$ ipython --no-banner

In [1]: import numpy as np

In [2]: import numpy.linalg as la

In [3]: np.set_printoptions(precision=3, suppress=True, linewidth=100)

In [4]: mat = np.load("x.npy")

In [5]: mat
Out[5]: 
array([[ 0.9, -0.6, -1.2, -0.3,  0.1,  0.3],
       [-1.4,  0.8, -0.3, -0.7, -1.5,  1.4],
       [ 0.9, -0.6,  0.2, -0.3, -2.5,  0. ],
       [-0.3, -1. ,  0.4, -0.2, -0.3,  1.9],
       [-1.5,  0.5, -1.1,  1.2,  0.7,  0.6],
       [-1.1,  2.4,  0. ,  0. ,  0. ,  1.2]])

In [6]: t3 = np.stack([mat, -2 * mat, mat[::-1]])

In [7]: (t3 @ mat.T).shape
Out[7]: (3, 6, 6)

In [8]: la.matrix_rank(t3.reshape(3, -1))
Out[8]: np.int64(2)

In [9]: la.matrix_rank(t3)
Out[9]: array([6, 6, 6])

In [10]: Y = la.invert(mat)
Traceback (most recent call last):
  Cell In[10], line 1
    Y = la.invert(mat)
AttributeError: module 'numpy.linalg' has no attribute 'invert'


In [11]: Y = la.inv(mat)

In [12]: round(la.slogdet(mat)[0], 3)
Out[12]: np.float64(1.0)

In [13]: data = np.loadtxt("a.csv", delimiter=",")

In [14]: data
Out[14]: 
array([[-1.   ,  0.9  ,  0.7  , -0.1  ],
       [-1.254,  0.758,  0.622, -0.394]])

In [15]: w1 = np.array([[0, 3, 0, 2, 2], [1, 1, 2, 1, 3], [2, 1, 0, 3, 3], [2, 3, 1, 3, 0]])

In [16]: coef = np.array([1, 0, -2, -1, -3])

In [17]: H = np.maximum(data @ w1 + coef, 0)

In [18]: (H > 0).mean(axis=0)
Out[18]: array([1., 0., 0., 0., 0.])

In [19]: la.matrix_rank(H)
Out[19]: np.int64(1)

In [20]: cent = np.array([[-2, 3, 4], [-9, -8, -4], [-9, 1, -6], [4, -1, 0], [-2, 0, -3]])

In [21]: w1 @ cent
Out[21]: 
array([[-23, -26, -18],
       [-31,  -4, -21],
       [ -7,  -5,  -5],
       [-28, -20, -10]])

In [22]: C2 = data.T @ data

In [23]: np.diag(C2)
Out[23]: array([2.573, 1.385, 0.877, 0.165])

In [24]: (data @ data.T).shape
Out[24]: (2, 2)

In [25]: la.matrix_rank(C2)
Out[25]: np.int64(2)

In [26]: la.svd(data, compute_uv=False) ** 2
Out[26]: array([4.918, 0.081])

In [27]: Y = np.array([[-5, -3], [1, 0]])

In [28]: cent = np.kron(Y, data)

In [29]: cent
Out[29]: 
array([[ 5.   , -4.5  , -3.5  ,  0.5  ,  3.   , -2.7  , -2.1  ,  0.3  ],
       [ 6.27 , -3.79 , -3.11 ,  1.97 ,  3.762, -2.274, -1.866,  1.182],
       [-1.   ,  0.9  ,  0.7  , -0.1  , -0.   ,  0.   ,  0.   , -0.   ],
       [-1.254,  0.758,  0.622, -0.394, -0.   ,  0.   ,  0.   , -0.   ]])

In [30]: np.round(la.norm(cent, 2), 3), round(float(la.norm(Y, 2) * la.norm(data, 2)), 3)
Out[30]: (np.float64(13.071), 13.071)

In [31]: u = np.array([2, 0])

In [32]: np.correlate(data[0], data[1], "full")
Out[32]: array([ 0.394, -0.977, -0.474,  2.411, -0.66 , -0.954,  0.125])

In [33]: np.convolve(data[0], u)
Out[33]: array([-2. ,  1.8,  1.4, -0.2,  0. ])

In [34]: np.polyval(u, data[0])
Out[34]: array([-2. ,  1.8,  1.4, -0.2])

In [35]: round(la.norm(data, 1), 3), np.round(la.norm(data, np.inf), 3)
Out[35]: (np.float64(2.254), np.float64(3.028))

In [36]: la.norm(data, axis=0)
Out[36]: array([1.604, 1.177, 0.936, 0.406])

In [37]: round(la.norm(data, "nuc"), 3)
Out[37]: np.float64(2.503)

In [38]: feats = np.load("sample4.npy")

In [39]: feats
Out[39]: 
array([[0, 0, 9, 9, 0],
       [0, 0, 3, 4, 8],
       [0, 0, 0, 0, 2],
       [0, 0, 0, 0, 0],
       [0, 0, 0, 0, 0]])

In [40]: def softmax(z):
    ...:     e = np.exp(z - z.max(axis=-1, keepdims=True))
    ...:     return e / e.sum(axis=-1, keepdims=True)
    ...: 

In [41]: softmax(data[0] + 4)
Out[41]: array([0.064, 0.428, 0.35 , 0.157])

In [42]: np.round(softmax(10 * data[0]), 3) + 0
Out[42]: array([0.   , 0.881, 0.119, 0.   ])

In [43]: S = data @ data.T / np.sqrt(4)

In [44]: softmax(S)
Out[44]: 
array([[0.487, 0.513],
       [0.465, 0.535]])

In [45]: softmax(S)[0] @ data
Out[45]: array([-1.13 ,  0.827,  0.66 , -0.251])

In [46]: np.einsum("ii->", feats)
Out[46]: np.int64(0)

In [47]: np.poly(feats)
Out[47]: array([1., 0., 0., 0., 0., 0.])

In [48]: round(la.det(feats.T), 3)
Out[48]: np.float64(0.0)

In [49]: np.round(la.det(2 * feats), 3), round(float(la.det(feats)), 3)
Out[49]: (np.float64(0.0), 0.0)

In [50]: np.kron(np.eye(2, dtype=int), feats)
Out[50]: 
array([[0, 0, 9, 9, 0, 0, 0, 0, 0, 0],
       [0, 0, 3, 4, 8, 0, 0, 0, 0, 0],
       [0, 0, 0, 0, 2, 0, 0, 0, 0, 0],
       [0, 0, 0, 0, 0, 0, 0, 0, 0, 0],
       [0, 0, 0, 0, 0, 0, 0, 0, 0, 0],
       [0, 0, 0, 0, 0, 0, 0, 9, 9, 0],
       [0, 0, 0, 0, 0, 0, 0, 3, 4, 8],
       [0, 0, 0, 0, 0, 0, 0, 0, 0, 2],
       [0, 0, 0, 0, 0, 0, 0, 0, 0, 0],
       [0, 0, 0, 0, 0, 0, 0, 0, 0, 0]])

In [51]: round(la.eigvals(feats).sum().real, 3)
Out[51]: np.float64(0.0)

In [52]: Uu, sig, Vt = la.svd(feats)

In [53]: np.argmax(sig[:-1] / (sig[1:] + 1e-6)) + 1
Out[53]: np.int64(3)

In [54]: sig
Out[54]: array([14.094,  7.505,  0.17 ,  0.   ,  0.   ])

In [55]: Y = Uu[:, :3] @ np.diag(sig[:3]) @ Vt[:3]

In [56]: np.round(la.norm(feats - Y, 2), 3), sig[3]
Out[56]: (np.float64(0.0), np.float64(0.0))

In [57]: u = np.array([1, 4])

In [58]: np.cross(feats[3, :3], feats[0, :3])
Out[58]: array([0, 0, 0])

In [59]: np.round(feats @ la.pinv(feats) @ feats, 3) + 0
Out[59]: 
array([[0., 0., 9., 9., 0.],
       [0., 0., 3., 4., 8.],
       [0., 0., 0., 0., 2.],
       [0., 0., 0., 0., 0.],
       [0., 0., 0., 0., 0.]])

In [60]: np.unique(feats.round(6), axis=0).shape
Out[60]: (4, 5)

In [61]: np.allclose(feats[:-1].T @ la.lstsq(feats[:-1].T, feats[-1])[0], feats[-1])
Out[61]: True

In [62]: W0 = np.maximum(np.array([[-6, 2],
    ...:     [-1, 0],
    ...:     [-4, 6],
    ...:     [-4, 2],
    ...:     [-3, 3],
    ...:     [-5, -4],
    ...:     [-9, 4],
    ...:     [-9, -6],
    ...:     [-5, 2],
    ...:     [-4, -4],
    ...:     [2, 8],
    ...:     [3, -1],
    ...:     [0, 0],
    ...:     [-1, 2],
    ...:     [8, 7],
    ...:     [-7, -8],
    ...:     [4, -7],
    ...:     [-8, 4],
    ...:     [-6, 1],
    ...:     [8, 6],
    ...:     [7, 6],
    ...:     [-9, -8],
    ...:     [6, -1],
    ...:     [8, -9],
    ...:     [-9, 2]]) @ np.array([[0, 3, 1], [2, -2, 1]]) + np.array([5, 1, 3]), 0)

In [63]: W0
Out[63]: 
array([[ 9,  0,  0],
       [ 5,  0,  2],
       [17,  0,  5],
       [ 9,  0,  1],
       [11,  0,  3],
       [ 0,  0,  0],
       [13,  0,  0],
       [ 0,  0,  0],
       [ 9,  0,  0],
       [ 0,  0,  0],
       [21,  0, 13],
       [ 3, 12,  5],
       [ 5,  1,  3],
       [ 9,  0,  4],
       [19, 11, 18],
       [ 0,  0,  0],
       [ 0, 27,  0],
       [13,  0,  0],
       [ 7,  0,  0],
       [17, 13, 17],
       [17, 10, 16],
       [ 0,  0,  0],
       [ 3, 21,  8],
       [ 0, 43,  2],
       [ 9,  0,  0]])

In [64]: # row 7 repeats row 5

In [65]: dist = la.norm(W0[:, None] - W0[None], axis=-1)

In [66]: np.flatnonzero(dist[5] < dist.mean() / 2)
Out[66]: array([ 1,  5,  7,  9, 12, 15, 18, 21])

In [67]: np.unravel_index(dist.round(6).argmax(), dist.shape)
Out[67]: (np.int64(10), np.int64(23))

In [68]: J = np.array([[3, -5, -5, -4], [-4, 3, -5, -5], [-5, -4, 3, -5], [-5, -5, -4, 3]])

In [69]: u, r1 = J[0], J[3]

In [70]: u @ u
Out[70]: np.int64(75)

In [71]: pr = (u @ r1) / (u @ u) * u

In [72]: round(la.norm(u + r1) ** 2 + la.norm(u - r1) ** 2, 3)
Out[72]: np.float64(300.0)

In [73]: (r1 - pr) @ u
Out[73]: np.float64(0.0)

In [74]: rng = np.random.default_rng(5869)

In [75]: lab = rng.permutation(4)

In [76]: lab
Out[76]: array([3, 2, 0, 1])

In [77]: Y = J[lab][:, lab]

In [78]: np.trace(Y)
Out[78]: np.int64(12)

In [79]: np.allclose(Y, J)
Out[79]: False

In [80]: np.diag(Y)
Out[80]: array([3, 3, 3, 3])

In [81]: round(float(la.det(Y)), 3), np.round(la.det(J[lab]), 3)
Out[81]: (-5005.0, np.float64(5005.0))

In [82]: E = np.loadtxt("arr.csv", delimiter=",")

In [83]: E
Out[83]: 
array([[ 0.914, -0.551, -0.647,  0.896, -0.93 ],
       [ 0.975, -0.653,  0.848, -0.964,  0.319],
       [-0.997,  0.89 , -0.749, -0.501,  0.716],
       [ 0.953, -0.686,  0.675,  0.291, -0.273],
       [ 0.544,  0.06 , -0.952, -0.245, -0.947],
       [ 0.658, -0.1  , -0.749, -0.501, -0.8  ],
       [-0.903,  0.523, -0.8  ,  0.848, -0.388],
       [-0.793,  0.551, -0.867, -0.291, -0.478],
       [-0.06 , -0.235,  0.635,  0.905,  0.371],
       [ 0.943, -0.664, -0.159,  0.922, -0.856],
       [ 0.976, -0.664, -0.623,  0.664, -0.95 ],
       [-0.178, -0.363,  0.979,  0.834,  0.945],
       [-0.327, -0.254,  0.997, -0.664,  0.996],
       [-0.515,  0.31 , -0.405, -0.422,  0.   ],
       [-0.985,  0.726,  0.77 , -0.896,  0.98 ],
       [ 0.932, -0.617,  0.623, -0.05 , -0.197],
       [ 0.3  , -0.397,  0.972,  0.05 ,  0.923],
       [-0.454,  0.38 , -0.786, -0.572, -0.485],
       [ 0.523, -0.235, -0.197,  0.462, -0.493],
       [-0.966,  0.565, -0.1  ,  0.848,  0.598],
       [-0.617,  0.139,  0.811, -0.291,  0.874]])

In [84]: cen = E - E.mean(axis=1)
Traceback (most recent call last):
  Cell In[84], line 1
    cen = E - E.mean(axis=1)
ValueError: operands could not be broadcast together with shapes (21,5) (21,) 


In [85]: cen = E - E.mean(axis=0)

In [86]: Uu, sig, Vt = la.svd(cen, full_matrices=False)

In [87]: (np.sign(Uu[:, 0]) == np.sign(Uu[0, 0])).astype(int)
Out[87]: array([1, 0, 0, 1, 1, 1, 1, 0, 0, 1, 1, 0, 0, 0, 0, 1, 0, 0, 1, 0, 0])

In [88]: la.matrix_rank(cen)
Out[88]: np.int64(5)

In [89]: np.searchsorted(np.cumsum(sig ** 2) / (sig ** 2).sum(), 0.9) + 1
Out[89]: np.int64(3)

In [90]: sig ** 2 / (sig ** 2).sum()
Out[90]: array([0.474, 0.35 , 0.161, 0.012, 0.004])

In [91]: cent = E[[1, 6]].astype(float)

In [92]: for _ in range(6):
    ...:     lab = la.norm(E[:, None] - cent, axis=-1).argmin(axis=1)
    ...:     cent = np.array([E[lab == j].mean(axis=0) for j in range(2)])
    ...: 

In [93]: lab
Out[93]: array([1, 0, 1, 0, 1, 1, 1, 1, 0, 1, 1, 0, 0, 1, 0, 0, 0, 1, 1, 1, 0])

In [94]: cent
Out[94]: 
array([[ 0.11 , -0.26 ,  0.812, -0.087,  0.549],
       [-0.006,  0.089, -0.586,  0.176, -0.418]])

In [95]: np.bincount(lab)
Out[95]: array([ 9, 12])

In [96]: cent[1] - cent[0]
Out[96]: array([-0.116,  0.349, -1.398,  0.263, -0.966])

In [97]: lab = rng.integers(0, 2, 4)

In [98]: X = (lab[:, None] == lab) * -3 + np.eye(4)

In [99]: X
Out[99]: 
array([[-2.,  0.,  0., -3.],
       [ 0., -2., -3.,  0.],
       [ 0., -3., -2.,  0.],
       [-3.,  0.,  0., -2.]])

In [100]: (X != 0).astype(int)
Out[100]: 
array([[1, 0, 0, 1],
       [0, 1, 1, 0],
       [0, 1, 1, 0],
       [1, 0, 0, 1]])

In [101]: np.flatnonzero(la.matrix_power((X != 0) + (X.T != 0) + np.eye(4), 4)[0])
Out[101]: array([0, 3])

In [102]: np.sort(la.eigvals(X).real)
Out[102]: array([-5., -5.,  1.,  1.])

In [103]: w1 = np.array([[3, -1, -2, 3], [-3, -3, 2, -1], [3, -3, 2, 0], [-1, -1, -2, 0]])

In [104]: coef = np.array([0, 0, 2, 0])

In [105]: H = np.maximum(X @ w1 + coef, 0)

In [106]: (H > 0).astype(int)
Out[106]: 
array([[0, 1, 1, 0],
       [0, 1, 0, 1],
       [1, 1, 0, 1],
       [0, 1, 1, 0]])

In [107]: la.matrix_rank(H)
Out[107]: np.int64(3)

In [108]: cent = np.array([[5, 1], [5, 6], [1, 3], [3, 8]])

In [109]: H @ cent
Out[109]: 
array([[ 37.,  66.],
       [ 81., 106.],
       [ 99., 117.],
       [ 37.,  66.]])

In [110]: K = np.load("run11.npy")

In [111]: K
Out[111]: 
array([[ 0.947, -0.053, -0.158, -0.158, -0.158, -0.158],
       [-0.053,  0.947, -0.158, -0.158, -0.158, -0.158],
       [-0.158, -0.158,  0.526, -0.474, -0.474, -0.474],
       [-0.158, -0.158, -0.474,  0.526, -0.474, -0.474],
       [-0.158, -0.158, -0.474, -0.474,  0.526, -0.474],
       [-0.158, -0.158, -0.474, -0.474, -0.474,  0.526]])

In [112]: # keeps lengths

In [113]: try:
     ...:     la.cholesky(K)
     ...: except la.LinAlgError as e:
     ...:     print(repr(e))
     ...: 
LinAlgError('Matrix is not positive definite')

In [114]: np.all(la.eigvalsh(K) > 0)
Out[114]: np.False_

In [115]: round(la.eigvalsh(K).min(), 3)
Out[115]: np.float64(-1.0)

In [116]: [round(float(la.det(K[:i, :i])), 2) + 0 for i in range(1, 7)]
Out[116]: [0.95, 0.89, 0.42, -0.05, -0.53, -1.0]

In [117]: q, vecs = la.qr(K[:, :5])[0], la.qr(K[:, 5:])[0]

In [118]: sig = la.svd(q.T @ vecs, compute_uv=False)

In [119]: sig.round(3) + 0
Out[119]: array([0.])

In [120]: (sig > 0.9).sum()
Out[120]: np.int64(0)

In [121]: q, r_ = la.qr(K)

In [122]: r_.round(3) + 0
Out[122]: 
array([[-1.,  0.,  0.,  0.,  0.,  0.],
       [ 0., -1.,  0.,  0.,  0.,  0.],
       [ 0.,  0., -1.,  0.,  0.,  0.],
       [ 0.,  0.,  0., -1.,  0.,  0.],
       [ 0.,  0.,  0.,  0., -1.,  0.],
       [ 0.,  0.,  0.,  0.,  0., -1.]])

In [123]: np.abs(np.diag(r_))
Out[123]: array([1., 1., 1., 1., 1., 1.])

In [124]: lab = rng.permutation(6)

In [125]: Y = K[:, lab] * rng.choice([-1, 1], 6)

In [126]: Y
Out[126]: 
array([[ 0.053,  0.158,  0.158, -0.158,  0.947,  0.158],
       [-0.947,  0.158,  0.158, -0.158, -0.053,  0.158],
       [ 0.158,  0.474, -0.526, -0.474, -0.158,  0.474],
       [ 0.158,  0.474,  0.474,  0.526, -0.158,  0.474],
       [ 0.158,  0.474,  0.474, -0.474, -0.158, -0.526],
       [ 0.158, -0.526,  0.474, -0.474, -0.158,  0.474]])

In [127]: Uu, _, Vt = la.svd(K.T @ Y)

In [128]: np.round(Uu @ Vt, 3) + 0
Out[128]: 
array([[ 0.,  0.,  0.,  0.,  1.,  0.],
       [-1.,  0.,  0.,  0.,  0.,  0.],
       [ 0.,  0., -1.,  0.,  0.,  0.],
       [ 0.,  0.,  0.,  1.,  0.,  0.],
       [ 0.,  0.,  0.,  0.,  0., -1.],
       [ 0., -1.,  0.,  0.,  0.,  0.]])

In [129]: lab
Out[129]: array([1, 5, 2, 3, 0, 4])

In [130]: np.round(la.lstsq(K, Y)[0], 3) + 0
Out[130]: 
array([[ 0.,  0.,  0.,  0.,  1.,  0.],
       [-1.,  0.,  0.,  0.,  0.,  0.],
       [ 0.,  0., -1.,  0.,  0.,  0.],
       [ 0.,  0.,  0.,  1.,  0.,  0.],
       [ 0.,  0.,  0.,  0.,  0., -1.],
       [ 0., -1.,  0.,  0.,  0.,  0.]])
